$ python -q
>>> import numpy as np
>>> from numpy import linalg as LA
>>> np.set_printoptions(precision=2, suppress=True, linewidth=100, sign=" ")
>>> def rnd(a):
...     return np.round(a, 2) + 0
... 
>>> data = np.loadtxt("data.csv", delimiter=",")
>>> data
array([[ 0.,  1.,  0.,  0.,  0.,  0.,  0.,  0.,  0.],
       [ 1.,  0.,  1.,  0.,  1.,  0.,  0.,  0.,  0.],
       [ 0.,  1.,  0.,  0.,  1.,  0.,  0.,  0.,  0.],
       [ 0.,  0.,  0.,  0.,  0.,  0.,  0.,  0.,  0.],
       [ 0.,  1.,  1.,  0.,  0.,  0.,  1.,  0.,  0.],
       [ 0.,  0.,  0.,  0.,  0.,  0.,  0.,  1.,  0.],
       [ 0.,  0.,  0.,  0.,  1.,  0.,  0.,  0.,  1.],
       [ 0.,  0.,  0.,  0.,  0.,  1.,  0.,  0.,  0.],
       [ 0.,  0.,  0.,  0.,  0.,  0.,  1.,  0.,  0.]])
>>> np.abs(np.diag(LA.qr(data)[1])) > 1e-9
array([ True,  True,  True, False,  True,  True,  True,  True,  True])
>>> np.unique(data.round(6), axis=0).shape
(9, 9)
>>> rnd(LA.det(data))
np.float64(0.0)
>>> (LA.matrix_power((data != 0) + (data.T != 0) + np.eye(9), 9) > 0).astype(int)
array([[ 1,  1,  1,  0,  1,  0,  1,  0,  1],
       [ 1,  1,  1,  0,  1,  0,  1,  0,  1],
       [ 1,  1,  1,  0,  1,  0,  1,  0,  1],
       [ 0,  0,  0,  1,  0,  0,  0,  0,  0],
       [ 1,  1,  1,  0,  1,  0,  1,  0,  1],
       [ 0,  0,  0,  0,  0,  1,  0,  1,  0],
       [ 1,  1,  1,  0,  1,  0,  1,  0,  1],
       [ 0,  0,  0,  0,  0,  1,  0,  1,  0],
       [ 1,  1,  1,  0,  1,  0,  1,  0,  1]])
>>> rnd(LA.eigvalsh(data).min())
np.float64(-1.74)
>>> [round(float(LA.det(data[:i, :i])), 2) + 0 for i in range(1, 10)]
[0.0, -1.0, 0.0, 0.0, 0.0, 0.0, 0.0, 0.0, 0.0]
>>> E = np.loadtxt("a.csv", delimiter=",")
>>> E
array([[ -6.,  -2.,   1.,  -2.],
       [  2., -11.,  -7.,  -1.],
       [ -2.,   8.,   5.,   0.],
       [ -2.,  14.,   9.,   2.]])
>>> r = LA.matrix_rank(E)
>>> r
np.int64(3)
>>> ns = LA.svd(E)[2][r:].T
>>> rnd(ns[:, 0] / ns[np.abs(ns[:, 0]).round(6).argmax(), 0])
array([ 0.5, -0.5,  1. , -0.5])
>>> rnd(ns @ ns.T)
array([[ 0.14, -0.14,  0.29, -0.14],
       [-0.14,  0.14, -0.29,  0.14],
       [ 0.29, -0.29,  0.57, -0.29],
       [-0.14,  0.14, -0.29,  0.14]])
>>> B = np.array([[1, -1, 2], [2, 0, 0]])
>>> C = np.kron(B, E)
>>> rnd(LA.norm(C, 2)), rnd(LA.norm(B, 2) * LA.norm(E, 2))
(np.float64(63.18), np.float64(63.18))
>>> C.shape
(8, 12)
>>> mat = np.load("out8.npy")
>>> mat
array([[ 11,   0,   0],
       [ 11,   0,   0],
       [  5,   0,   0],
       [  8,   0,   0],
       [  5,   0,   0],
       [  5,   0,   0],
       [ 14,   0,   0],
       [  8,   0,   0],
       [  8,   0,   0],
       [ 11,   0,   0],
       [ 11,   0,   0],
       [  5,   0,   0],
       [ 14,   0,   0],
       [ 14,   0,   0],
       [ 11,   0,   0],
       [  5,   0,   0],
       [  2,   0,   0],
       [  0,   0,   0],
       [  8,   0,   0],
       [  5,   0,   0],
       [  5,   0,   0],
       [ 11,   0,   0],
       [  0,   0,   0],
       [  8,   0,   0],
       [ 14,   0,   0],
       [  0,   0,   0]])
>>> U, s, vt = LA.svd(mat)
>>> evecs = vt[:(s > 1e-8).sum()]
>>> rng = np.random.default_rng(59967)
>>> vec = mat[13] + -2 * mat[21] + rng.integers(2) * np.eye(3)[0]
>>> vec
array([-8.,  0.,  0.])
>>> LA.matrix_rank(np.vstack([mat, vec]))
np.int64(1)
>>> vec = np.array([-2, -2, -3])
>>> mat @ vec
array([-22, -22, -10, -16, -10, -10, -28, -16, -16, -22, -22, -10, -28, -28, -22, -10,  -4,   0,
       -16, -10, -10, -22,   0, -16, -28,   0])
>>> (mat @ vec).argmax()
np.int64(17)
>>> np.sign((mat @ vec).round(6))
array([-1, -1, -1, -1, -1, -1, -1, -1, -1, -1, -1, -1, -1, -1, -1, -1, -1,  0, -1, -1, -1, -1,  0,
       -1, -1,  0])
>>> U, s, vt = LA.svd(mat)
>>> np.argmax(s[:-1] / (s[1:] + 1e-6)) + 1
np.int64(1)
>>> rnd(s)
array([ 44.82,   0.  ,   0.  ])
>>> B = U[:, :1] @ np.diag(s[:1]) @ vt[:1]
>>> rnd(np.abs(mat - B).max())
np.float64(0.0)
>>> rnd(LA.norm(mat - B) / LA.norm(mat))
np.float64(0.0)
>>> X = np.load("sample12.npy")
>>> rnd(X)
array([[ 0.5 ,  0.  ,  0.5 ,  0.  ,  0.  ,  0.  ,  0.  ,  0.  ],
       [ 0.2 ,  0.2 ,  0.  ,  0.  ,  0.2 ,  0.2 ,  0.  ,  0.2 ],
       [ 0.  ,  0.  ,  0.5 ,  0.  ,  0.5 ,  0.  ,  0.  ,  0.  ],
       [ 0.33,  0.  ,  0.  ,  0.33,  0.  ,  0.  ,  0.  ,  0.33],
       [ 0.  ,  0.17,  0.  ,  0.17,  0.17,  0.17,  0.17,  0.17],
       [ 0.  ,  0.  ,  0.  ,  0.  ,  0.  ,  1.  ,  0.  ,  0.  ],
       [ 0.33,  0.  ,  0.33,  0.  ,  0.  ,  0.  ,  0.33,  0.  ],
       [ 0.  ,  0.  ,  0.  ,  0.33,  0.  ,  0.33,  0.  ,  0.33]])
>>> # row-stochastic, so 1 is an eigenvalue
>>> rnd(LA.matrix_power(X, 100))
array([[ 0.,  0.,  0.,  0.,  0.,  1.,  0.,  0.],
       [ 0.,  0.,  0.,  0.,  0.,  1.,  0.,  0.],
       [ 0.,  0.,  0.,  0.,  0.,  1.,  0.,  0.],
       [ 0.,  0.,  0.,  0.,  0.,  1.,  0.,  0.],
       [ 0.,  0.,  0.,  0.,  0.,  1.,  0.,  0.],
       [ 0.,  0.,  0.,  0.,  0.,  1.,  0.,  0.],
       [ 0.,  0.,  0.,  0.,  0.,  1.,  0.,  0.],
       [ 0.,  0.,  0.,  0.,  0.,  1.,  0.,  0.]])
>>> X.sum(axis=1)
array([ 1.,  1.,  1.,  1.,  1.,  1.,  1.,  1.])
>>> pr = np.eye(8)[5]
>>> for _ in range(4):
...     pr = pr @ X
...     print(pr.round(2))
... 
[ 0.  0.  0.  0.  0.  1.  0.  0.]
[ 0.  0.  0.  0.  0.  1.  0.  0.]
[ 0.  0.  0.  0.  0.  1.  0.  0.]
[ 0.  0.  0.  0.  0.  1.  0.  0.]
>>> vec = np.array([2, 0, -2, -1, 2, 0, -2, -2])
>>> y = X @ vec
>>> beta, lr = np.zeros(8), 1 / LA.norm(X, 2) ** 2
>>> for i in range(40):
...     beta -= lr * X.T @ (X @ beta - y)
...     if i % 10 == 0: print(i, round(LA.norm(X @ beta - y), 2))
... 
0 1.08
10 0.51
20 0.31
30 0.23
>>> rnd(beta)
array([ 1.16,  0.67, -1.07, -1.82,  1.01, -0.05, -2.04, -0.73])
>>> rnd(X.mean(axis=0))
array([ 0.17,  0.05,  0.17,  0.1 ,  0.11,  0.21,  0.06,  0.13])
>>> rnd(X.sum(axis=0))
array([ 1.37,  0.37,  1.33,  0.83,  0.87,  1.7 ,  0.5 ,  1.03])
>>> np.unravel_index(np.abs(X).argmax(), X.shape)
(np.int64(5), np.int64(5))
>>> rnd(LA.norm(X))
np.float64(1.83)
>>> X.sum(axis=1)
array([ 1.,  1.,  1.,  1.,  1.,  1.,  1.,  1.])
>>> rnd(np.diff(X, axis=0))
array([[-0.3 ,  0.2 , -0.5 ,  0.  ,  0.2 ,  0.2 ,  0.  ,  0.2 ],
       [-0.2 , -0.2 ,  0.5 ,  0.  ,  0.3 , -0.2 ,  0.  , -0.2 ],
       [ 0.33,  0.  , -0.5 ,  0.33, -0.5 ,  0.  ,  0.  ,  0.33],
       [-0.33,  0.17,  0.  , -0.17,  0.17,  0.17,  0.17, -0.17],
       [ 0.  , -0.17,  0.  , -0.17, -0.17,  0.83, -0.17, -0.17],
       [ 0.33,  0.  ,  0.33,  0.  ,  0.  , -1.  ,  0.33,  0.  ],
       [-0.33,  0.  , -0.33,  0.33,  0.  ,  0.33, -0.33,  0.33]])
>>> feats = np.load("run14.npy")
>>> feats
array([[-1., -1., -1.],
       [ 0., -3.,  4.],
       [ 0., -4., -5.]])
>>> rnd(LA.norm(feats[2], 1)), rnd(LA.norm(feats[2], np.inf))
(np.float64(9.0), np.float64(5.0))
>>> rnd(LA.norm(feats, 2))
np.float64(6.79)
>>> rnd(LA.norm(feats, "nuc"))
np.float64(12.45)
>>> np.einsum("ij,ji->", feats, feats)
np.float64(3.0)
>>> rnd(LA.det(feats[::-1]))
np.float64(31.0)
>>> rnd(LA.det(2 * feats)), rnd(LA.det(feats))
(np.float64(-248.0), np.float64(-31.0))
>>> np.einsum("ii->", feats)
np.float64(-9.0)
>>> rnd(np.poly(feats))
array([  1.,   9.,  39.,  31.])
>>> rnd(LA.det(feats.T))
np.float64(-31.0)
>>> vec = np.array([1, 5, 2])
>>> h = np.maximum(feats @ vec, 0)
>>> h
array([ 0.,  0.,  0.])
>>> rnd(np.tanh(feats @ vec))
array([-1., -1., -1.])
>>> np.flatnonzero(h > 1e-9)
array([], dtype=int64)
>>> lab = rng.permutation(3)
>>> lab
array([ 2,  0,  1])
>>> B = feats[lab][:, lab]
>>> B
array([[-5.,  0., -4.],
       [-1., -1., -1.],
       [ 4.,  0., -3.]])
>>> vec = np.array([-8, -7, -8])
>>> np.sign((B @ vec).round(6))
array([ 1.,  1., -1.])
>>> B @ (2 * vec)
array([144.,  46., -16.])
>>> B @ vec
array([72., 23., -8.])
>>> np.einsum("ij,j->i", B, vec)
array([72., 23., -8.])
>>> LA.norm(B @ vec) <= LA.norm(B, 2) * LA.norm(vec) + 1e-9
np.True_
>>> B * vec
array([[ 40.,  -0.,  32.],
       [  8.,   7.,   8.],
       [-32.,  -0.,  24.]])
>>> (B * vec).sum(axis=1)
array([72., 23., -8.])
>>> arr = np.load("x.npy")
>>> arr
array([[ -2,  -2,  -2,  -2,  -2,  -2,  -2,  -2],
       [ -2,  -4,  -4,  -4,  -4,  -4,  -4,  -4],
       [ -2,  -4,  -6,  -6,  -6,  -6,  -6,  -6],
       [ -2,  -4,  -6,  -8,  -8,  -8,  -8,  -8],
       [ -2,  -4,  -6,  -8, -10, -10, -10, -10],
       [ -2,  -4,  -6,  -8, -10, -12, -12, -12],
       [ -2,  -4,  -6,  -8, -10, -12, -14, -14],
       [ -2,  -4,  -6,  -8, -10, -12, -14, -16]])
>>> evals, evecs = LA.eigh(arr)
>>> rnd(evals)
array([-58.73,  -6.68,  -2.52,  -1.38,  -0.92,  -0.69,  -0.58,  -0.52])
>>> rnd(LA.eigvalsh(arr @ arr))
array([    0.27,     0.33,     0.48,     0.84,     1.9 ,     6.33,    44.57,  3449.28])
>>> (evals > 1e-8).sum(), (evals < -1e-8).sum()
(np.int64(0), np.int64(8))
>>> rnd(LA.eigvalsh(arr + 5 * np.eye(8)))
array([-53.73,  -1.68,   2.48,   3.62,   4.08,   4.31,   4.42,   4.48])
>>> rnd(evecs.T @ arr @ evecs)
array([[-58.73,   0.  ,   0.  ,   0.  ,   0.  ,   0.  ,   0.  ,   0.  ],
       [  0.  ,  -6.68,   0.  ,   0.  ,   0.  ,   0.  ,   0.  ,   0.  ],
       [  0.  ,   0.  ,  -2.52,   0.  ,   0.  ,   0.  ,   0.  ,   0.  ],
       [  0.  ,   0.  ,   0.  ,  -1.38,   0.  ,   0.  ,   0.  ,   0.  ],
       [  0.  ,   0.  ,   0.  ,   0.  ,  -0.92,   0.  ,   0.  ,   0.  ],
       [  0.  ,   0.  ,   0.  ,   0.  ,   0.  ,  -0.69,   0.  ,   0.  ],
       [  0.  ,   0.  ,   0.  ,   0.  ,   0.  ,   0.  ,  -0.58,   0.  ],
       [  0.  ,   0.  ,   0.  ,   0.  ,   0.  ,   0.  ,   0.  ,  -0.52]])
>>> def softmax(z):
...     e = np.exp(z - z.max(axis=-1, keepdims=True))
...     return e / e.sum(axis=-1, keepdims=True)
... 
>>> rnd(softmax(arr).sum(axis=1))
array([ 1.,  1.,  1.,  1.,  1.,  1.,  1.,  1.])
>>> S = arr @ arr.T / np.sqrt(8)
>>> softmax(S).round(6).argmax(axis=1)
array([ 7,  7,  7,  7,  7,  7,  7,  7])
>>> rnd(softmax(S))
array([[ 0.  ,  0.  ,  0.  ,  0.  ,  0.  ,  0.01,  0.19,  0.8 ],
       [ 0.  ,  0.  ,  0.  ,  0.  ,  0.  ,  0.  ,  0.06,  0.94],
       [ 0.  ,  0.  ,  0.  ,  0.  ,  0.  ,  0.  ,  0.01,  0.99],
       [ 0.  ,  0.  ,  0.  ,  0.  ,  0.  ,  0.  ,  0.  ,  1.  ],
       [ 0.  ,  0.  ,  0.  ,  0.  ,  0.  ,  0.  ,  0.  ,  1.  ],
       [ 0.  ,  0.  ,  0.  ,  0.  ,  0.  ,  0.  ,  0.  ,  1.  ],
       [ 0.  ,  0.  ,  0.  ,  0.  ,  0.  ,  0.  ,  0.  ,  1.  ],
       [ 0.  ,  0.  ,  0.  ,  0.  ,  0.  ,  0.  ,  0.  ,  1.  ]])
>>> rnd(softmax(S + np.triu(np.full(S.shape, -np.inf), 1)))
array([[ 1.,  0.,  0.,  0.,  0.,  0.,  0.,  0.],
       [ 0.,  1.,  0.,  0.,  0.,  0.,  0.,  0.],
       [ 0.,  0.,  1.,  0.,  0.,  0.,  0.,  0.],
       [ 0.,  0.,  0.,  1.,  0.,  0.,  0.,  0.],
       [ 0.,  0.,  0.,  0.,  1.,  0.,  0.,  0.],
       [ 0.,  0.,  0.,  0.,  0.,  1.,  0.,  0.],
       [ 0.,  0.,  0.,  0.,  0.,  0.,  1.,  0.],
       [ 0.,  0.,  0.,  0.,  0.,  0.,  0.,  1.]])
